In [1]: import numpy as np

In [2]: np.set_printoptions(suppress=True, linewidth=100)

In [3]: K = np.array([[3, 5, 0, -1, 0],
   ...:     [-1, -3, 0, -1, 0],
   ...:     [0, 0, -3, 0, 0],
   ...:     [-1, 0, 0, -2, 0],
   ...:     [0, 0, 0, 0, 1]])

In [4]: B = K[0, 0] * K[1:] - np.outer(K[1:, 0], K[0])

In [5]: print(B)
[[ 0 -4  0 -4  0]
 [ 0  0 -9  0  0]
 [ 0  5  0 -7  0]
 [ 0  0  0  0  3]]

In [6]: print(np.round(K[:, 0] / K[0, 0], 2))
[ 1.   -0.33  0.   -0.33  0.  ]

In [7]: np.linalg.matrix_rank(B), np.linalg.matrix_rank(K)
Out[7]: (np.int64(4), np.int64(5))

In [8]: M = np.load("case2.npy")

In [9]: M
Out[9]: 
array([[-1, -8],
       [ 1, -4]])

In [10]: np.einsum("ii->", M)
Out[10]: np.int64(-5)

In [11]: round(np.linalg.det(M.T), 2)
Out[11]: np.float64(12.0)

In [12]: round(np.linalg.det(2 * M), 2), np.round(np.linalg.det(M), 2)
Out[12]: (np.float64(48.0), np.float64(12.0))

In [13]: B = np.linalg.inv(M)

In [14]: round(float(np.linalg.cond(M)), 2)
Out[14]: 6.68

In [15]: np.allclose(B, M.T)
Out[15]: False

In [16]: np.round(np.linalg.slogdet(M)[0], 2)
Out[16]: np.float64(1.0)

In [17]: round(float(np.linalg.det(M) * np.linalg.det(B)), 2)
Out[17]: 1.0

In [18]: B.round(2)
Out[18]: 
array([[-0.33,  0.67],
       [-0.08, -0.08]])

In [19]: np.round(M @ B, 2) + 0
Out[19]: 
array([[1., 0.],
       [0., 1.]])

In [20]: print(np.round(np.linalg.inv(B), 2))
[[-1. -8.]
 [ 1. -4.]]

In [21]: vec = np.array([0, 0])

In [22]: y = B @ vec

In [23]: y
Out[23]: array([0., 0.])

In [24]: print(np.round(np.linalg.solve(B, B[:, 1]), 2))
[-0.  1.]

In [25]: print(np.round(np.linalg.solve(B, y), 2))
[-0. -0.]

In [26]: u = np.array([-2, 2, 0])

In [27]: np.correlate(M[1], M[0], "full")
Out[27]: array([-8, 31,  4])

In [28]: np.polyval(u, M[1])
Out[28]: array([  0, -40])

In [29]: u, r1 = M[1], M[0]

In [30]: u @ r1
Out[30]: np.int64(31)

In [31]: u @ u
Out[31]: np.int64(17)

In [32]: p = (u @ r1) / (u @ u) * u

In [33]: print(round(np.linalg.norm(u + r1) ** 2 + np.linalg.norm(u - r1) ** 2, 2))
164.0

In [34]: np.outer(u, r1)
Out[34]: 
array([[-1, -8],
       [ 4, 32]])

In [35]: E = np.array([[1, -2, 0], [1, 0, 0], [0, -1, 0], [0, 0, -1]])

In [36]: E
Out[36]: 
array([[ 1, -2,  0],
       [ 1,  0,  0],
       [ 0, -1,  0],
       [ 0,  0, -1]])

In [37]: vec = np.array([5, -5, 4])

In [38]: y = E @ vec

In [39]: np.round(np.linalg.pinv(E) @ E, 2) + 0
Out[39]: 
array([[1., 0., 0.],
       [0., 1., 0.],
       [0., 0., 1.]])

In [40]: np.round(np.linalg.solve(E.T @ E, E.T @ y), 2)
Out[40]: array([ 5., -5.,  4.])

In [41]: rng = np.random.default_rng(88035)

In [42]: y = y + 0.1 * rng.normal(size=4)

In [43]: y.round(2)
Out[43]: array([14.98,  5.08,  5.1 , -4.04])

In [44]: beta, *_ = np.linalg.lstsq(E, y)

In [45]: round(float(np.linalg.norm(y - E @ beta)), 2)
Out[45]: 0.13

In [46]: [round(float(np.linalg.norm(np.linalg.solve(E.T @ E + lam * np.eye(3), E.T @ y))), 2) for lam in (0, 1, 10, 100)]
Out[46]: [8.16, 6.21, 2.55, 0.38]

In [47]: vec = np.array([-1, 1, -1])

In [48]: y = E @ vec

In [49]: beta, lr = np.zeros(3), 1 / np.linalg.norm(E, 2) ** 2

In [50]: for i in range(200):
    ...:     beta -= lr * E.T @ (E @ beta - y)
    ...:     if i % 50 == 0: print(i, round(np.linalg.norm(E @ beta - y), 2))
    ...: 
0 0.91
50 0.0
100 0.0
150 0.0

In [51]: print(round(float(np.linalg.cond(E)), 2))
2.45

In [52]: J = np.load("x.npy")

In [53]: J
Out[53]: 
array([[ -8.75, -30.25, -20.95],
       [ -9.99, -29.81, -20.36],
       [ -9.36, -29.34, -19.46],
       [-11.73, -29.67, -19.92],
       [-10.08, -30.85, -20.16],
       [-10.15, -32.14, -21.45],
       [-10.23, -29.65, -20.49],
       [-10.86, -29.52, -20.74],
       [-10.17, -28.56, -20.88],
       [-10.46, -30.55, -19.18],
       [ -9.66, -27.6 , -19.14],
       [ -9.41, -28.38, -21.47],
       [-10.52, -29.59, -20.65],
       [ -9.48, -30.17, -20.75],
       [ -9.71, -30.55, -19.61],
       [ -9.42, -29.79, -19.6 ],
       [ -9.34, -28.92, -18.87],
       [-10.51, -29.41, -20.45],
       [-10.24, -28.74, -19.62],
       [-10.65, -29.11, -19.95],
       [ -9.53, -28.37, -20.11],
       [-11.57, -30.17, -17.04],
       [ -8.85, -28.61, -20.85],
       [-11.13, -29.4 , -19.73]])

In [54]: cov = np.cov(J, rowvar=False)

In [55]: np.argsort(-J.std(axis=0).round(6), kind="stable")
Out[55]: array([1, 2, 0])

In [56]: np.round(np.corrcoef(J.T), 2)
Out[56]: 
array([[ 1.  ,  0.18, -0.34],
       [ 0.18,  1.  ,  0.06],
       [-0.34,  0.06,  1.  ]])

In [57]: np.round(J.std(axis=0), 2)
Out[57]: array([0.76, 0.95, 0.94])

In [58]: np.argwhere(np.triu(np.abs(np.corrcoef(J.T)) > 0.8, 1))
Out[58]: array([], shape=(0, 2), dtype=int64)

In [59]: cov.shape
Out[59]: (3, 3)

In [60]: np.round(np.linalg.eigvalsh(cov)[::-1], 2)
Out[60]: array([1.05, 0.98, 0.42])

In [61]: X = np.load("w.npy")

In [62]: X.round(2)
Out[62]: 
array([[0.6 , 0.2 , 0.2 , 0.  ],
       [0.29, 0.29, 0.14, 0.29],
       [0.33, 0.33, 0.17, 0.17],
       [0.  , 0.33, 0.  , 0.67]])

In [63]: B = np.linalg.inv(X)

In [64]: np.round(X @ B, 2) + 0
Out[64]: 
array([[1., 0., 0., 0.],
       [0., 1., 0., 0.],
       [0., 0., 1., 0.],
       [0., 0., 0., 1.]])

In [65]: (np.abs(B) > 1e-9).astype(int)
Out[65]: 
array([[1, 1, 0, 1],
       [0, 1, 1, 1],
       [1, 1, 1, 1],
       [0, 1, 1, 0]])

In [66]: B.round(2) + 0
Out[66]: 
array([[  5.,  -7.,   0.,   3.],
       [  0., -14.,  12.,   3.],
       [-10.,  35., -12., -12.],
       [  0.,   7.,  -6.,   0.]])

In [67]: np.round(np.linalg.inv(B), 2) + 0
Out[67]: 
array([[0.6 , 0.2 , 0.2 , 0.  ],
       [0.29, 0.29, 0.14, 0.29],
       [0.33, 0.33, 0.17, 0.17],
       [0.  , 0.33, 0.  , 0.67]])

In [68]: round(np.linalg.slogdet(X)[0], 2)
Out[68]: np.float64(-1.0)

In [69]: round(np.linalg.det(X) * np.linalg.det(B), 2)
Out[69]: np.float64(1.0)

In [70]: np.round(np.linalg.matrix_power(X, 2), 2)
Out[70]: 
array([[0.48, 0.24, 0.18, 0.09],
       [0.3 , 0.28, 0.12, 0.3 ],
       [0.35, 0.27, 0.14, 0.23],
       [0.1 , 0.32, 0.05, 0.54]])

In [71]: np.round(np.abs(np.linalg.eigvals(X)).max(), 2)
Out[71]: np.float64(1.0)

In [72]: np.round(np.sort(np.abs(np.linalg.eigvals(X))), 2)
Out[72]: array([0.03, 0.08, 0.66, 1.  ])

In [73]: np.allclose(X, X.T)
Out[73]: False

In [74]: np.round((X + X.T) / 2, 2)
Out[74]: 
array([[0.6 , 0.24, 0.27, 0.  ],
       [0.24, 0.29, 0.24, 0.31],
       [0.27, 0.24, 0.17, 0.08],
       [0.  , 0.31, 0.08, 0.67]])

In [75]: np.allclose(X @ X.T, X.T @ X)
Out[75]: False

In [76]: np.round((X - X.T) / 2, 2)
Out[76]: 
array([[ 0.  , -0.04, -0.07,  0.  ],
       [ 0.04,  0.  , -0.1 , -0.02],
       [ 0.07,  0.1 ,  0.  ,  0.08],
       [ 0.  ,  0.02, -0.08,  0.  ]])

In [77]: mat = np.cumsum(np.array([[-3, -3, 0],
    ...:     [3, 2, 2],
    ...:     [0, -3, 2],
    ...:     [-3, -2, 3],
    ...:     [0, 2, -1],
    ...:     [-2, 0, -2],
    ...:     [-3, 3, -1],
    ...:     [-3, -1, 1],
    ...:     [1, -3, 1],
    ...:     [1, 2, 1],
    ...:     [-3, -1, 3],
    ...:     [0, -3, -3],
    ...:     [1, 3, -1],
    ...:     [-3, 1, -2],
    ...:     [-2, -1, 3],
    ...:     [-2, -3, 2],
    ...:     [-1, -3, -1],
    ...:     [1, -2, -1]]), axis=0)

In [78]: mat
Out[78]: 
array([[ -3,  -3,   0],
       [  0,  -1,   2],
       [  0,  -4,   4],
       [ -3,  -6,   7],
       [ -3,  -4,   6],
       [ -5,  -4,   4],
       [ -8,  -1,   3],
       [-11,  -2,   4],
       [-10,  -5,   5],
       [ -9,  -3,   6],
       [-12,  -4,   9],
       [-12,  -7,   6],
       [-11,  -4,   5],
       [-14,  -3,   3],
       [-16,  -4,   6],
       [-18,  -7,   8],
       [-19, -10,   7],
       [-18, -12,   6]])

In [79]: proj = mat @ np.linalg.solve(mat.T @ mat, mat.T)

In [80]: print(np.round(proj @ mat[:, 2], 2) + 0)
[0. 2. 4. 7. 6. 4. 3. 4. 5. 6. 9. 6. 5. 3. 6. 8. 7. 6.]

In [81]: np.round(np.diag(proj), 2)
Out[81]: 
array([0.09, 0.03, 0.18, 0.32, 0.2 , 0.05, 0.09, 0.12, 0.05, 0.12, 0.31, 0.09, 0.06, 0.19, 0.19,
       0.15, 0.25, 0.5 ])

In [82]: basis = mat[[8, 4]].astype(float)

In [83]: for _ in range(3):
    ...:     lab = np.linalg.norm(mat[:, None] - basis, axis=-1).argmin(axis=1)
    ...:     basis = np.array([mat[lab == j].mean(axis=0) for j in range(2)])
    ...: 

In [84]: lab
Out[84]: array([1, 1, 1, 1, 1, 1, 1, 0, 0, 0, 0, 0, 0, 0, 0, 0, 0, 0])

In [85]: basis.round(2)
Out[85]: 
array([[-13.64,  -5.55,   5.91],
       [ -3.14,  -3.29,   3.71]])

In [86]: np.abs(basis[1] - basis[0]).argmax()
Out[86]: np.int64(0)

In [87]: Q, r_ = np.linalg.qr(mat)

In [88]: Q.shape, r_.shape
Out[88]: ((18, 3), (3, 3))

In [89]: np.round(Q @ r_, 2) + 0
Out[89]: 
array([[ -3.,  -3.,   0.],
       [  0.,  -1.,   2.],
       [  0.,  -4.,   4.],
       [ -3.,  -6.,   7.],
       [ -3.,  -4.,   6.],
       [ -5.,  -4.,   4.],
       [ -8.,  -1.,   3.],
       [-11.,  -2.,   4.],
       [-10.,  -5.,   5.],
       [ -9.,  -3.,   6.],
       [-12.,  -4.,   9.],
       [-12.,  -7.,   6.],
       [-11.,  -4.,   5.],
       [-14.,  -3.,   3.],
       [-16.,  -4.,   6.],
       [-18.,  -7.,   8.],
       [-19., -10.,   7.],
       [-18., -12.,   6.]])

In [90]: np.round(abs(r_[0, 0]), 2), np.round(np.linalg.norm(mat[:, 0]), 2)
Out[90]: (np.float64(47.83), np.float64(47.83))

In [91]: np.allclose(r_.T @ r_, mat.T @ mat)
Out[91]: True

In [92]: r_.round(2)
Out[92]: 
array([[ 47.83,  20.49, -20.68],
       [  0.  ,  10.59,  -5.61],
       [  0.  ,   0.  ,  -9.17]])

In [93]: data = np.array([[-1, 0, 0, 0], [-1, -2, 0, 0], [-2, 3, 3, 0], [3, 2, -3, 0]])

In [94]: r = np.linalg.matrix_rank(data)

In [95]: print(r)
3

In [96]: null = np.linalg.svd(data)[2][r:].T

In [97]: np.allclose(data @ null, 0)
Out[97]: True

In [98]: null[:, 0] / null[np.abs(null[:, 0]).round(6).argmax(), 0]
Out[98]: array([0., 0., 0., 1.])

In [99]: null.shape
Out[99]: (4, 1)

In [100]: [int(np.linalg.matrix_rank(np.delete(data, i, axis=0))) for i in range(4)]
Out[100]: [3, 3, 3, 3]

In [101]: [int(np.linalg.matrix_rank(data[:i])) for i in range(1, len(data) + 1)]
Out[101]: [1, 2, 3, 3]

In [102]: print([int(np.linalg.matrix_rank(data[:, :j + 1])) for j in range(4)])
[1, 2, 3, 3]

In [103]: def softmax(z):
     ...:     e = np.exp(z - z.max(axis=-1, keepdims=True))
     ...:     return e / e.sum(axis=-1, keepdims=True)
     ...: 

In [104]: np.round(softmax(data[1] + -1), 2)
Out[104]: array([0.15, 0.05, 0.4 , 0.4 ])

In [105]: np.round(softmax(10 * data[1]), 2) + 0
Out[105]: array([0. , 0. , 0.5, 0.5])

In [106]: np.round(softmax(data[1]), 2)
Out[106]: array([0.15, 0.05, 0.4 , 0.4 ])

In [107]: S = data @ data.T / np.sqrt(4)

In [108]: np.round(softmax(S + np.triu(np.full(S.shape, -np.inf), 1)), 2) + 0
Out[108]: 
array([[1.  , 0.  , 0.  , 0.  ],
       [0.12, 0.88, 0.  , 0.  ],
       [0.  , 0.  , 1.  , 0.  ],
       [0.  , 0.  , 0.  , 1.  ]])

In [109]: np.round(softmax(S), 2) + 0
Out[109]: 
array([[0.26, 0.26, 0.44, 0.04],
       [0.12, 0.87, 0.01, 0.  ],
       [0.  , 0.  , 1.  , 0.  ],
       [0.  , 0.  , 0.  , 1.  ]])

In [110]: Uu, s, Vh = np.linalg.svd(data)

In [111]: vecs = Vh[:(s > 1e-8).sum()]

In [112]: vec = data[1] + -2 * data[2] + rng.integers(2) * np.eye(4)[1]

In [113]: print(vec)
[ 3. -7. -6.  0.]

In [114]: print(round(float(np.linalg.norm(vec - vecs.T @ vecs @ vec)), 2))
0.0

In [115]: np.round(vecs.T @ vecs, 2) + 0
Out[115]: 
array([[1., 0., 0., 0.],
       [0., 1., 0., 0.],
       [0., 0., 1., 0.],
       [0., 0., 0., 0.]])

In [116]: print(np.round(np.sort(np.abs(np.linalg.eigvals(data))), 2))
[0. 1. 2. 3.]

In [117]: np.linalg.matrix_power(data, 2)
Out[117]: 
array([[  1,   0,   0,   0],
       [  3,   4,   0,   0],
       [ -7,   3,   9,   0],
       [  1, -13,  -9,   0]])

In [118]: np.allclose(data @ data.T, data.T @ data)
Out[118]: False

In [119]: round(float(np.linalg.det(data)), 2)
Out[119]: 0.0

In [120]: np.allclose(data, data.T)
Out[120]: False

In [121]: np.trace(data)
Out[121]: np.int64(0)

In [122]: B = np.array([[0, 0, 1], [1, 2, 1], [2, 0, 1], [0, 0, 2]])

In [123]: np.linalg.matrix_rank(data @ B)
Out[123]: np.int64(3)

In [124]: np.einsum("ij,ij->i", data, data)
Out[124]: array([ 1,  5, 22, 22])

In [125]: data @ B
Out[125]: 
array([[ 0,  0, -1],
       [-2, -4, -3],
       [ 9,  6,  4],
       [-4,  4,  2]])

In [126]: B.T @ data.T
Out[126]: 
array([[ 0, -2,  9, -4],
       [ 0, -4,  6,  4],
       [-1, -3,  4,  2]])

In [127]: np.einsum("ik,kj->ij", data, B)
Out[127]: 
array([[ 0,  0, -1],
       [-2, -4, -3],
       [ 9,  6,  4],
       [-4,  4,  2]])

In [128]: A = np.tanh(np.array([[-0.1, -0.1],
     ...:     [-0.3, 1.7],
     ...:     [1.5, 2.1],
     ...:     [0.8, 2.9],
     ...:     [-1.1, -1.4],
     ...:     [1.0, 0.2],
     ...:     [-0.8, -0.7],
     ...:     [0.3, -1.6],
     ...:     [0.0, 1.0],
     ...:     [-1.8, -0.5],
     ...:     [1.0, 1.7],
     ...:     [0.1, -0.5],
     ...:     [0.1, -0.3],
     ...:     [0.8, -0.2],
     ...:     [2.1, 0.2],
     ...:     [-1.0, 0.6],
     ...:     [0.0, -0.6],
     ...:     [-0.2, -0.1],
     ...:     [-0.7, -1.3],
     ...:     [-0.8, -1.6],
     ...:     [-0.8, 1.6],
     ...:     [-1.1, -0.6],
     ...:     [0.2, -0.6],
     ...:     [0.3, 0.8],
     ...:     [0.2, 0.4],
     ...:     [1.3, -1.0]]) @ np.array([[0.6, 0.3, 0.2, 1.2], [0.5, -0.3, -0.2, -0.5]]))

In [129]: A.round(2) + 0
Out[129]: 
array([[-0.11,  0.  ,  0.  , -0.07],
       [ 0.58, -0.54, -0.38, -0.84],
       [ 0.96, -0.18, -0.12,  0.64],
       [ 0.96, -0.56, -0.4 , -0.45],
       [-0.88,  0.09,  0.06, -0.55],
       [ 0.6 ,  0.24,  0.16,  0.8 ],
       [-0.68, -0.03, -0.02, -0.54],
       [-0.55,  0.52,  0.36,  0.82],
       [ 0.46, -0.29, -0.2 , -0.46],
       [-0.87, -0.37, -0.25, -0.96],
       [ 0.9 , -0.21, -0.14,  0.34],
       [-0.19,  0.18,  0.12,  0.35],
       [-0.09,  0.12,  0.08,  0.26],
       [ 0.36,  0.29,  0.2 ,  0.79],
       [ 0.88,  0.52,  0.36,  0.98],
       [-0.29, -0.45, -0.31, -0.91],
       [-0.29,  0.18,  0.12,  0.29],
       [-0.17, -0.03, -0.02, -0.19],
       [-0.79,  0.18,  0.12, -0.19],
       [-0.86,  0.24,  0.16, -0.16],
       [ 0.31, -0.62, -0.45, -0.94],
       [-0.74, -0.15, -0.1 , -0.77],
       [-0.18,  0.24,  0.16,  0.49],
       [ 0.52, -0.15, -0.1 , -0.04],
       [ 0.31, -0.06, -0.04,  0.04],
       [ 0.27,  0.6 ,  0.43,  0.97]])

In [130]: [int(np.linalg.matrix_rank(np.linalg.matrix_power(data, p))) for p in range(1, 5)]
Out[130]: [3, 3, 3, 3]

In [131]: np.prod(np.diag(data)), round(float(np.linalg.det(data)), 2)
Out[131]: (np.int64(0), 0.0)
